$ python -q
>>> import numpy as np
>>> np.set_printoptions(precision=2, suppress=True, linewidth=120)
>>> def tidy(a):
...     return np.round(a, 2) + 0
... 
>>> X = np.array([[14.0, 9.0, 0.0], [9.0, 14.0, 0.0], [0.0, 0.0, 5.0]])
>>> # splits into 2 blocks
>>> ev, vecs = np.linalg.eig(X)
>>> np.prod(ev)
np.float64(575.0)
>>> tidy(np.sort(np.linalg.eigvals(np.linalg.inv(X))))
array([0.04, 0.2 , 0.2 ])
>>> print(tidy(np.sort(np.linalg.eigvals(X.T))))
[ 5.  5. 23.]
>>> ev
array([23.,  5.,  5.])
>>> Lm = np.linalg.cholesky(X)
>>> tidy(np.diag(Lm) ** 2)
array([14.  ,  8.21,  5.  ])
>>> print(np.prod(np.diag(Lm)) ** 2, tidy(np.linalg.det(X)))
575.0 575.0
>>> m1 = np.load("w.npy")
>>> m1
array([[1, 0, 0, 0],
       [2, 3, 0, 0],
       [1, 0, 1, 0],
       [2, 2, 2, 3]])
>>> # triangular: eigenvalues sit on the diagonal
>>> rng = np.random.default_rng(3679)
>>> B = m1 + rng.integers(-2, 3, (4, 3)) @ rng.integers(-2, 3, (3, 4))
>>> B
array([[ 3,  1,  0, -3],
       [ 1,  5,  3, -2],
       [ 7,  1,  1,  1],
       [ 5,  4,  5,  5]])
>>> np.abs(B - m1).sum(axis=1)
array([ 6,  8,  8, 10])
>>> tidy(np.linalg.svd(B - m1, compute_uv=False))
array([7.54, 4.9 , 3.9 , 0.  ])
>>> np.linalg.matrix_rank(B - m1, tol=1e-8)
np.int64(3)
>>> tidy(np.linalg.eigvals(B).sum().real)
np.float64(14.0)
>>> tidy(np.linalg.det(B.T))
np.float64(-105.0)
>>> np.einsum("ii->", B)
np.int64(14)
>>> tidy(np.linalg.eigvals(B))
array([ 6.24+5.07j,  6.24-5.07j, -0.72+0.j  ,  2.24+0.j  ])
>>> print(np.einsum("ij,ji->", B, B))
32
>>> tidy(np.linalg.det(B[::-1]))
np.float64(-105.0)
>>> np.kron(np.eye(2, dtype=int), B)
array([[ 3,  1,  0, -3,  0,  0,  0,  0],
       [ 1,  5,  3, -2,  0,  0,  0,  0],
       [ 7,  1,  1,  1,  0,  0,  0,  0],
       [ 5,  4,  5,  5,  0,  0,  0,  0],
       [ 0,  0,  0,  0,  3,  1,  0, -3],
       [ 0,  0,  0,  0,  1,  5,  3, -2],
       [ 0,  0,  0,  0,  7,  1,  1,  1],
       [ 0,  0,  0,  0,  5,  4,  5,  5]])
>>> P = np.triu(np.array([[-2, 2, -1, -2], [3, 3, 2, 0], [-3, -2, 1, 1], [-3, -1, 2, 0]]), 1) + np.eye(4)
>>> B = P @ m1 @ np.linalg.inv(P)
>>> tidy(np.linalg.det(B))
np.float64(9.0)
>>> P @ m1 - m1 @ P
array([[-1.,  0., -4., -4.],
       [ 2., -4., -2.,  4.],
       [ 2.,  0.,  3.,  4.],
       [ 0., -4., -2.,  2.]])
>>> B
array([[ 0.,  2., -9.,  3.],
       [ 4., -5., 16., -8.],
       [ 3., -4., 14., -5.],
       [ 2., -2.,  8., -1.]])
>>> ev, vecs = np.linalg.eig(m1)
>>> tidy(np.sort(np.linalg.eigvals(m1 @ m1)))
array([1., 1., 9., 9.])
>>> ev
array([3., 3., 1., 1.])
>>> def softmax(z):
...     e = np.exp(z - z.max(axis=-1, keepdims=True))
...     return e / e.sum(axis=-1, keepdims=True)
... 
>>> softmax(m1).sum(axis=1)
array([1., 1., 1., 1.])
>>> scores = m1 @ m1.T / np.sqrt(4)
>>> tidy(softmax(scores))
array([[0.19, 0.31, 0.19, 0.31],
       [0.  , 0.81, 0.  , 0.18],
       [0.11, 0.19, 0.19, 0.51],
       [0.  , 0.  , 0.  , 1.  ]])
>>> A = np.array([[-3, 1, -2, -4], [-1, -4, 3, 3], [-4, -3, 4, 0]]) * (rng.random((3, 4)) < 0.3)
>>> A
array([[ 0,  0,  0,  0],
       [ 0, -4,  0,  0],
       [-4, -3,  0,  0]])
>>> # looks like rank 2
>>> left, s, Vh = np.linalg.svd(A)
>>> print(tidy(s))
[5.77 2.77 0.  ]
>>> B = left[:, :2] @ np.diag(s[:2]) @ Vh[:2]
>>> tidy(np.linalg.norm(A - B) / np.linalg.norm(A))
np.float64(0.0)
>>> print(tidy(np.abs(A - B).max()))
0.0
>>> tidy(np.linalg.norm(A - B, 2)), s[2]
(np.float64(0.0), np.float64(0.0))
>>> left, s, Vh = np.linalg.svd(A)
>>> vecs = Vh[:(s > 1e-8).sum()]
>>> vec = A[0] + 5 * A[2] + rng.integers(2) * np.eye(4)[3]
>>> print(vec)
[-20. -15.   0.   0.]
>>> np.allclose(vecs.T @ vecs @ vec, vec)
True
>>> print(tidy(np.diag(vecs.T @ vecs)))
[1. 1. 0. 0.]
>>> tidy(vecs.T @ vecs)
array([[1., 0., 0., 0.],
       [0., 1., 0., 0.],
       [0., 0., 0., 0.],
       [0., 0., 0., 0.]])
>>> np.linalg.matrix_rank(np.vstack([A, vec]))
np.int64(2)
>>> print(tidy(A @ np.linalg.pinv(A) @ A))
[[ 0.  0.  0.  0.]
 [ 0. -4.  0.  0.]
 [-4. -3.  0.  0.]]
>>> np.abs(np.diag(np.linalg.qr(A)[1])) > 1e-9
array([ True,  True, False])
>>> tidy(np.trace(np.linalg.pinv(A) @ A))
np.float64(2.0)
>>> np.unique(A.round(6), axis=0).shape
(3, 4)
>>> softmax(A[0] + 5)
array([0.25, 0.25, 0.25, 0.25])
>>> softmax(A[0])
array([0.25, 0.25, 0.25, 0.25])
>>> print(tidy(softmax(A).sum(axis=1)))
[1. 1. 1.]
>>> softmax(10 * A[0])
array([0.25, 0.25, 0.25, 0.25])
>>> scores = A @ A.T / np.sqrt(4)
>>> print(softmax(scores).round(6).argmax(axis=1))
[0 1 2]
>>> tidy(softmax(scores + np.triu(np.full(scores.shape, -np.inf), 1)))
array([[1., 0., 0.],
       [0., 1., 0.],
       [0., 0., 1.]])
>>> np.linalg.matrix_rank(A, rtol=0.1)
np.int64(2)
>>> feats = np.load("block12.npy")
>>> print(feats)
[[1.  0.2]
 [0.2 1. ]]
>>> # equal to its transpose
>>> W = np.array([[4, -3], [-7, -5]])
>>> coef = np.array([-5, 3])
>>> H = np.maximum(feats @ W + coef, 0)
>>> (H > 0).astype(int)
array([[0, 0],
       [0, 0]])
>>> Z = np.array([[-2, -2], [-2, -1]])
>>> print((H @ Z).round(6).argmax(axis=1))
[0 0]
>>> vec = np.array([1, -3])
>>> rhs = feats @ vec
>>> coef, lr = np.zeros(2), 1 / np.linalg.norm(feats, 2) ** 2
>>> for i in range(3):
...     coef -= lr * feats.T @ (feats @ coef - rhs)
...     if i % 1 == 0: print(i, round(np.linalg.norm(feats @ coef - rhs), 2))
... 
0 1.26
1 0.7
2 0.39
>>> print(tidy(coef))
[ 0.66 -2.66]
>>> tidy(np.linalg.cond(feats))
np.float64(1.5)
>>> print(feats.shape)
(2, 2)
>>> tidy(np.linalg.svd(feats, compute_uv=False))
array([1.2, 0.8])
>>> feats - feats[0]
array([[ 0. ,  0. ],
       [-0.8,  0.8]])
>>> feats.sum(axis=1)
array([1.2, 1.2])
>>> labels = rng.permutation(2)
>>> labels
array([1, 0])
>>> B = feats[labels][:, labels]
>>> np.allclose(B, feats)
True
>>> ev, vecs = np.linalg.eigh(feats)
>>> np.abs(vecs[:, -1]).round(6).argmax()
np.int64(0)
>>> print(tidy(np.linalg.eigvalsh(feats + -2 * np.eye(2))))
[-1.2 -0.8]
>>> tidy(vecs.T @ vecs)
array([[1., 0.],
       [0., 1.]])
>>> print(tidy(vecs.T @ feats @ vecs))
[[0.8 0. ]
 [0.  1.2]]
>>> tidy(np.abs(vecs[:, -1]))
array([0.71, 0.71])
>>> ev.sum(), np.trace(feats)
(np.float64(2.0), np.float64(2.0))
>>> tidy(vecs @ np.diag(ev) @ vecs.T)
array([[1. , 0.2],
       [0.2, 1. ]])
>>> E = np.load("x.npy")
>>> E
array([[-2.,  3.,  0.,  0.],
       [ 3., -4.,  3.,  0.],
       [ 0.,  3.,  0.,  3.],
       [ 0.,  0.,  3.,  0.]])
>>> # symmetric
>>> gram = E.T @ E
>>> np.trace(gram), (E ** 2).sum()
(np.float64(74.0), np.float64(74.0))
>>> print(gram)
[[ 13. -18.   9.   0.]
 [-18.  34. -12.   9.]
 [  9. -12.  18.   0.]
 [  0.   9.   0.   9.]]
>>> tidy(np.linalg.svd(E, compute_uv=False) ** 2)
array([52.22, 14.48,  7.29,  0.01])
>>> labels = rng.permutation(4)
>>> labels
array([2, 0, 3, 1])
>>> B = E[labels][:, labels]
>>> B
array([[ 0.,  0.,  3.,  3.],
       [ 0., -2.,  0.,  3.],
       [ 3.,  0.,  0.,  0.],
       [ 3.,  3.,  0., -4.]])
>>> tidy(np.linalg.det(B)), tidy(np.linalg.det(E[labels]))
(np.float64(9.0), np.float64(-9.0))
>>> np.trace(B)
np.float64(-6.0)
>>> vec = np.array([5, 0, 5, 3])
>>> h = np.maximum(E @ vec, 0)
>>> np.flatnonzero(h > 1e-9)
array([1, 2, 3])
>>> left, s = np.linalg.svd(E)
Traceback (most recent call last):
  File "<python-input-117>", line 1, in <module>
    left, s = np.linalg.svd(E)
    ^^^^^^^
ValueError: too many values to unpack (expected 2)
>>> left, s, Vh = np.linalg.svd(E, full_matrices=False)
>>> tidy(Vh @ Vh.T)
array([[1., 0., 0., 0.],
       [0., 1., 0., 0.],
       [0., 0., 1., 0.],
       [0., 0., 0., 1.]])
>>> (s > 1e-8).sum()
np.int64(4)
>>> tidy(left.T @ E @ Vh.T)
array([[7.23, 0.  , 0.  , 0.  ],
       [0.  , 3.8 , 0.  , 0.  ],
       [0.  , 0.  , 2.7 , 0.  ],
       [0.  , 0.  , 0.  , 0.12]])
>>> tidy(np.cumsum(s ** 2) / np.sum(s ** 2))
array([0.71, 0.9 , 1.  , 1.  ])
>>> np.allclose(left * s @ Vh, E)
True
>>> print(tidy(np.sqrt((s ** 2).sum())), tidy(np.linalg.norm(E)))
8.6 8.6
>>> r0 = np.array([-2, -2, 2, 2])
>>> B = E + np.outer(r0, np.eye(4)[0])
>>> tidy(np.linalg.det(B) / np.linalg.det(E)), tidy(1 + np.linalg.solve(E, r0)[0])
(np.float64(-19.0), np.float64(-19.0))
>>> data = np.load("run2.npy")
>>> data
array([[2, 1, 1],
       [2, 2, 0],
       [0, 2, 1],
       [1, 2, 1]])
>>> left, s, Vh = np.linalg.svd(E)
>>> np.argmax(s[:-1] / (s[1:] + 1e-6)) + 1
np.int64(3)
>>> B = left[:, :3] @ np.diag(s[:3]) @ Vh[:3]
>>> tidy(np.linalg.norm(E - B) / np.linalg.norm(E))
np.float64(0.01)
>>> np.linalg.matrix_rank(B)
np.int64(3)
>>> B = np.c_[data[:, :2] @ np.array([[0, 0], [-2, -1]]), np.array([1, 1, 5, 1])]
>>> B
array([[-2, -1,  1],
       [-4, -2,  1],
       [-4, -2,  5],
       [-4, -2,  1]])
>>> np.linalg.matrix_rank(B)
np.int64(2)
>>> tidy(np.linalg.lstsq(data, B[:, 0])[0])
array([ 0., -2.,  0.])
>>> arr = np.loadtxt("m.csv", delimiter=",")
>>> arr
array([[-2., -3.,  0.],
       [-3., -1.,  0.],
       [ 0.,  0.,  1.]])
>>> # symmetric, so the eigenvalues are real
>>> ev, vecs = np.linalg.eigh(arr)
>>> print(tidy(np.linalg.svd(arr, compute_uv=False)))
[4.54 1.54 1.  ]
>>> tidy(np.abs(vecs[:, -1]))
array([0.65, 0.76, 0.  ])
>>> print(tidy(ev))
[-4.54  1.    1.54]
>>> tidy(np.linalg.eigvalsh(arr @ arr))
array([ 1.  ,  2.38, 20.62])
>>> np.unique(ev.round(6) + 0, return_counts=True)[1]
array([1, 1, 1])
>>> print(tidy(np.linalg.eigvalsh(arr + 2 * np.eye(3))))
[-2.54  3.    3.54]
>>> ev, vecs = np.linalg.eigh(arr)
>>> vec = np.array([1, 6, 8])
>>> tidy(vec @ arr @ vec / (vec @ vec)), tidy(ev[0]), tidy(ev[-1])
(np.float64(-0.1), np.float64(-4.54), np.float64(1.54))
>>> tidy(vecs * np.maximum(ev, 0) @ vecs.T)
array([[ 0.64, -0.76,  0.  ],
       [-0.76,  0.9 ,  0.  ],
       [ 0.  ,  0.  ,  1.  ]])
>>> print(tidy(vecs * np.abs(ev) @ vecs.T))
[[3.29 1.48 0.  ]
 [1.48 2.79 0.  ]
 [0.   0.   1.  ]]
>>> print(np.abs(arr).sum(axis=1).max(), tidy(np.abs(ev).max()))
5.0 4.54
>>> vec @ arr @ vec
np.float64(-10.0)
>>> mat = np.load("case11.npy")
>>> mat
array([[-1, -5],
       [-5, -1]])
>>> # equal to its transpose
>>> vec = np.array([-2, 2])
>>> rhs = mat @ vec
>>> rhs
array([-8,  8])
>>> tidy(np.linalg.solve(mat, rhs))
array([-2.,  2.])
>>> tidy(np.linalg.solve(mat, -1 * rhs))
array([ 2., -2.])
>>> tidy(np.linalg.solve(mat, rhs + mat[:, 0]))
array([-1.,  2.])
>>> print(tidy(np.linalg.solve(mat.T, mat[1])))
[0. 1.]
>>> Q, r_ = np.linalg.qr(E)
>>> tidy(Q.T @ Q)
array([[1., 0., 0., 0.],
       [0., 1., 0., 0.],
       [0., 0., 1., 0.],
       [0., 0., 0., 1.]])
